$ ipython --no-banner

In [1]: import numpy as np

In [2]: np.set_printoptions(precision=1, suppress=True, linewidth=200)

In [3]: rd = lambda a: np.round(a, 1) + 0

In [4]: W0 = np.array([[0.6, -2.8, -3.0],
   ...:     [0.3, 0.9, 0.8],
   ...:     [-1.3, 1.8, 1.7],
   ...:     [0.2, 0.3, 0.1]])

In [5]: W0
Out[5]: 
array([[ 0.6, -2.8, -3. ],
       [ 0.3,  0.9,  0.8],
       [-1.3,  1.8,  1.7],
       [ 0.2,  0.3,  0.1]])

In [6]: M2 = np.c_[W0[:, :2] @ np.array([[-3, 3], [-1, 2]]), np.array([2, 1, 0, 0])]

In [7]: rd(M2)
Out[7]: 
array([[ 1. , -3.8,  2. ],
       [-1.8,  2.7,  1. ],
       [ 2.1, -0.3,  0. ],
       [-0.9,  1.2,  0. ]])

In [8]: rd(np.linalg.norm(np.linalg.qr(W0)[0].T @ M2, axis=0) ** 2 / ((M2 ** 2).sum(axis=0) + 1e-12))
Out[8]: array([1. , 1. , 0.7])

In [9]: rd(np.linalg.lstsq(W0, M2[:, 0])[0])
Out[9]: array([-3., -1.,  0.])

In [10]: rng = np.random.default_rng(25585)

In [11]: lab = rng.integers(0, 2, 4)

In [12]: J = np.triu((lab[:, None] == lab) & (rng.random((4, 4)) < 0.8), 1).astype(int)

In [13]: J += J.T

In [14]: J
Out[14]: 
array([[0, 0, 0, 0],
       [0, 0, 1, 0],
       [0, 1, 0, 0],
       [0, 0, 0, 0]])

In [15]: # 3 blocks once reordered

In [16]: lab = rng.permutation(4)

In [17]: lab
Out[17]: array([3, 1, 0, 2])

In [18]: M2 = J[lab][:, lab]

In [19]: rd(np.sort(np.abs(np.linalg.eigvals(M2))))
Out[19]: array([0., 0., 1., 1.])

In [20]: np.diag(M2)
Out[20]: array([0, 0, 0, 0])

In [21]: rd(np.linalg.det(M2)), rd(np.linalg.det(J[lab]))
Out[21]: (np.float64(0.0), np.float64(0.0))

In [22]: np.allclose(M2, J)
Out[22]: False

In [23]: np.argsort(-np.linalg.norm(J, axis=0).round(6), kind="stable")[:3]
Out[23]: array([1, 2, 0])

In [24]: [round(float(x), 1) for x in np.linalg.svd(J, compute_uv=False)[:3]]
Out[24]: [1.0, 1.0, 0.0]

In [25]: rd(np.sort(np.linalg.eigvals(J).real))
Out[25]: array([-1.,  0.,  0.,  1.])

In [26]: (np.linalg.matrix_power((J != 0) + (J.T != 0) + np.eye(4), 4) > 0).astype(int)
Out[26]: 
array([[1, 0, 0, 0],
       [0, 1, 1, 0],
       [0, 1, 1, 0],
       [0, 0, 0, 1]])

In [27]: (J != 0).astype(int)
Out[27]: 
array([[0, 0, 0, 0],
       [0, 0, 1, 0],
       [0, 1, 0, 0],
       [0, 0, 0, 0]])

In [28]: rd(np.linalg.det(J))
Out[28]: np.float64(0.0)

In [29]: hat = np.triu(np.array([[-1, -2, 1, 2], [-1, 0, -2, 0], [1, -1, 2, 2], [2, 0, 2, 1]]), 1) + np.eye(4)

In [30]: M2 = hat @ J @ np.linalg.inv(hat)

In [31]: np.linalg.matrix_rank(M2)
Out[31]: np.int64(2)

In [32]: np.trace(M2), np.trace(J)
Out[32]: (np.float64(0.0), np.int64(0))

In [33]: A = np.array([[-0.3, 1.0, 1.3, -1.3], [0.0, -0.5, -0.3, 2.0]])

In [34]: A
Out[34]: 
array([[-0.3,  1. ,  1.3, -1.3],
       [ 0. , -0.5, -0.3,  2. ]])

In [35]: M2 = np.array([[2, 0], [0, 1]])

In [36]: cent = np.kron(M2, A)

In [37]: np.linalg.matrix_rank(cent)
Out[37]: np.int64(4)

In [38]: rd(np.linalg.norm(cent, 2)), rd(np.linalg.norm(M2, 2) * np.linalg.norm(A, 2))
Out[38]: (np.float64(5.6), np.float64(5.6))

In [39]: x0 = np.array([-1, -1, -1, 0])

In [40]: A @ np.eye(4)[1]
Out[40]: array([ 1. , -0.5])

In [41]: A @ (2 * x0)
Out[41]: array([-4. ,  1.6])

In [42]: np.sign((A @ x0).round(6))
Out[42]: array([-1.,  1.])

In [43]: A @ np.ones(4)
Out[43]: array([0.7, 1.2])

In [44]: np.einsum("ij,j->i", A, x0)
Out[44]: array([-2. ,  0.8])

In [45]: A @ x0
Out[45]: array([-2. ,  0.8])

In [46]: (A * x0).sum(axis=1)
Out[46]: array([-2. ,  0.8])

In [47]: W = np.array([[0, 2], [0, 0], [2, 0], [1, 2]])

In [48]: coef = np.array([2, 2])

In [49]: act = np.maximum(A @ W + coef, 0)

In [50]: act
Out[50]: 
array([[3.3, 0. ],
       [3.4, 6. ]])

In [51]: np.linalg.matrix_rank(act)
Out[51]: np.int64(2)

In [52]: cent = np.array([[-9, 9], [6, -1]])

In [53]: W @ cent
Out[53]: 
array([[ 12,  -2],
       [  0,   0],
       [-18,  18],
       [  3,   7]])

In [54]: K = np.load("run7.npy")

In [55]: K
Out[55]: 
array([[ 1,  0,  0,  0],
       [ 0,  0,  0, -2],
       [ 0,  0, -2,  0],
       [ 0, -2,  0,  0]])

In [56]: # equal to its transpose

In [57]: W = np.array([[2, 3], [-3, -5], [4, -1], [-4, -3]])

In [58]: coef = np.array([-8, -9])

In [59]: act = np.maximum(K @ W + coef, 0)

In [60]: (act > 0).astype(int)
Out[60]: 
array([[0, 0],
       [0, 0],
       [0, 0],
       [0, 1]])

In [61]: np.linalg.matrix_rank(act)
Out[61]: np.int64(1)

In [62]: rd((act > 0).mean(axis=0))
Out[62]: array([0. , 0.2])

In [63]: cent = np.array([[1, 3, 3], [-3, 3, 2]])

In [64]: act @ cent
Out[64]: 
array([[ 0,  0,  0],
       [ 0,  0,  0],
       [ 0,  0,  0],
       [-3,  3,  2]])

In [65]: W @ cent
Out[65]: 
array([[ -7,  15,  12],
       [ 12, -24, -19],
       [  7,   9,  10],
       [  5, -21, -18]])

In [66]: (act @ cent).round(6).argmax(axis=1)
Out[66]: array([0, 0, 0, 1])

In [67]: rd(np.linalg.det(K))
Out[67]: np.float64(8.0)

In [68]: K @ K
Out[68]: 
array([[1, 0, 0, 0],
       [0, 4, 0, 0],
       [0, 0, 4, 0],
       [0, 0, 0, 4]])

In [69]: X = np.array([[0, 8, 9],
    ...:     [7, 15, 9],
    ...:     [15, 24, 11],
    ...:     [23, 28, 17],
    ...:     [26, 35, 17],
    ...:     [32, 35, 25],
    ...:     [39, 44, 34],
    ...:     [44, 46, 37],
    ...:     [52, 50, 39],
    ...:     [56, 50, 47],
    ...:     [63, 51, 51],
    ...:     [68, 54, 55],
    ...:     [71, 61, 57],
    ...:     [72, 69, 62],
    ...:     [79, 71, 63],
    ...:     [80, 75, 63],
    ...:     [80, 77, 69],
    ...:     [80, 80, 75],
    ...:     [85, 82, 82],
    ...:     [85, 88, 86],
    ...:     [92, 90, 90]])

In [70]: lab = rng.permutation(3)

In [71]: M2 = X[:, lab] * rng.choice([-1, 1], 3)

In [72]: M2
Out[72]: 
array([[  0,   8,   9],
       [ -7,  15,   9],
       [-15,  24,  11],
       [-23,  28,  17],
       [-26,  35,  17],
       [-32,  35,  25],
       [-39,  44,  34],
       [-44,  46,  37],
       [-52,  50,  39],
       [-56,  50,  47],
       [-63,  51,  51],
       [-68,  54,  55],
       [-71,  61,  57],
       [-72,  69,  62],
       [-79,  71,  63],
       [-80,  75,  63],
       [-80,  77,  69],
       [-80,  80,  75],
       [-85,  82,  82],
       [-85,  88,  86],
       [-92,  90,  90]])

In [73]: Uu, _, Vt = np.linalg.svd(X.T @ M2)

In [74]: lab
Out[74]: array([0, 1, 2])

In [75]: rd(np.linalg.lstsq(X, M2)[0])
Out[75]: 
array([[-1.,  0.,  0.],
       [ 0.,  1.,  0.],
       [ 0.,  0.,  1.]])

In [76]: Xs = X - X.mean(axis=0)

In [77]: vecs = np.linalg.svd(Xs)[2][:1]

In [78]: M2 = Xs - Xs @ vecs.T @ vecs

In [79]: rd(np.linalg.norm(M2) / np.linalg.norm(Xs))
Out[79]: np.float64(0.1)

In [80]: rd(M2.std(axis=0))
Out[80]: array([3.2, 2.9, 3.1])

In [81]: x0 = np.array([0, -2, 3])

In [82]: target = X @ x0

In [83]: rd(np.linalg.pinv(X) @ X)
Out[83]: 
array([[1., 0., 0.],
       [0., 1., 0.],
       [0., 0., 1.]])

In [84]: rd(np.linalg.lstsq(X, target)[0])
Out[84]: array([ 0., -2.,  3.])

In [85]: target
Out[85]: array([ 11,  -3, -15,  -5, -19,   5,  14,  19,  17,  41,  51,  57,  49,  48,  47,  39,  53,  65,  82,  82,  90])

In [86]: target = target + 0.3 * rng.normal(size=21)

In [87]: rd(target)
Out[87]: array([ 11.4,  -2.8, -15.4,  -4.9, -18.6,   5.2,  14. ,  18.9,  17. ,  41.4,  51.5,  57.2,  49.3,  48. ,  46.5,  39.5,  52.7,  65.6,  82.5,  82.1,  90.2])

In [88]: coef, *_ = np.linalg.lstsq(X, target)

In [89]: rd(np.linalg.norm(target - X @ coef))
Out[89]: np.float64(1.3)

In [90]: Xs = (X - X.mean(axis=0)) / X.std(axis=0)

In [91]: np.argwhere(np.abs(Xs) > 2)
Out[91]: array([], shape=(0, 2), dtype=int64)

In [92]: coef = np.linalg.lstsq(np.delete(Xs, 2, axis=1), Xs[:, 2])[0]

In [93]: np.abs(coef).argmax()
Out[93]: np.int64(1)

In [94]: x0 = np.array([-1, 0, -3])

In [95]: target = W0 @ x0

In [96]: coef, lr = np.zeros(3), 1 / np.linalg.norm(W0, 2) ** 2

In [97]: for i in range(4):
    ...:     coef -= lr * W0.T @ (W0 @ coef - target)
    ...:     if i % 1 == 0: print(i, round(np.linalg.norm(W0 @ coef - target), 1))
    ...: 
0 1.5
1 1.4
2 1.4
3 1.3

In [98]: rd(coef)
Out[98]: array([ 0.2, -1.3, -1.4])

In [99]: M = np.load("x.npy")

In [100]: rd(M)
Out[100]: 
array([[-0.1, -0.9,  0.3,  0.2],
       [ 0.1, -0.3, -0.4, -0.9],
       [ 0.4, -0.3, -0.8,  0.5],
       [ 0.9,  0. ,  0.4, -0.1]])

In [101]: # orthonormal columns

In [102]: W = np.array([[-9, 3, 0], [-6, 0, 5], [-9, -2, 3], [2, -7, -3]])

In [103]: coef = np.array([0, 4, -3])

In [104]: act = np.maximum(M @ W + coef, 0)

In [105]: rd(act)
Out[105]: 
array([[ 3.9,  1.7,  0. ],
       [ 2.9, 11.1,  0. ],
       [ 6.2,  3.2,  0. ],
       [ 0. ,  6.6,  0. ]])

In [106]: rd((act > 0).mean(axis=0))
Out[106]: array([0.8, 1. , 0. ])

In [107]: (act > 0).astype(int)
Out[107]: 
array([[1, 1, 0],
       [1, 1, 0],
       [1, 1, 0],
       [0, 1, 0]])

In [108]: cent = np.array([[2, 5], [2, 5], [0, 4]])

In [109]: W @ cent
Out[109]: 
array([[-12, -30],
       [-12, -10],
       [-22, -43],
       [-10, -37]])

In [110]: (act @ cent).round(6).argmax(axis=1)
Out[110]: array([1, 1, 1, 1])

In [111]: rd(M @ M.T)
Out[111]: 
array([[1., 0., 0., 0.],
       [0., 1., 0., 0.],
       [0., 0., 1., 0.],
       [0., 0., 0., 1.]])

In [112]: rd(M[:, 2] @ M[:, 1])
Out[112]: np.float64(0.0)

In [113]: rd(np.linalg.norm(M, axis=0))
Out[113]: array([1., 1., 1., 1.])

In [114]: rd(np.linalg.pinv(M))
Out[114]: 
array([[-0.1,  0.1,  0.4,  0.9],
       [-0.9, -0.3, -0.3,  0. ],
       [ 0.3, -0.4, -0.8,  0.4],
       [ 0.2, -0.9,  0.5, -0.1]])

In [115]: rd(np.linalg.svd(M, compute_uv=False))
Out[115]: array([1., 1., 1., 1.])
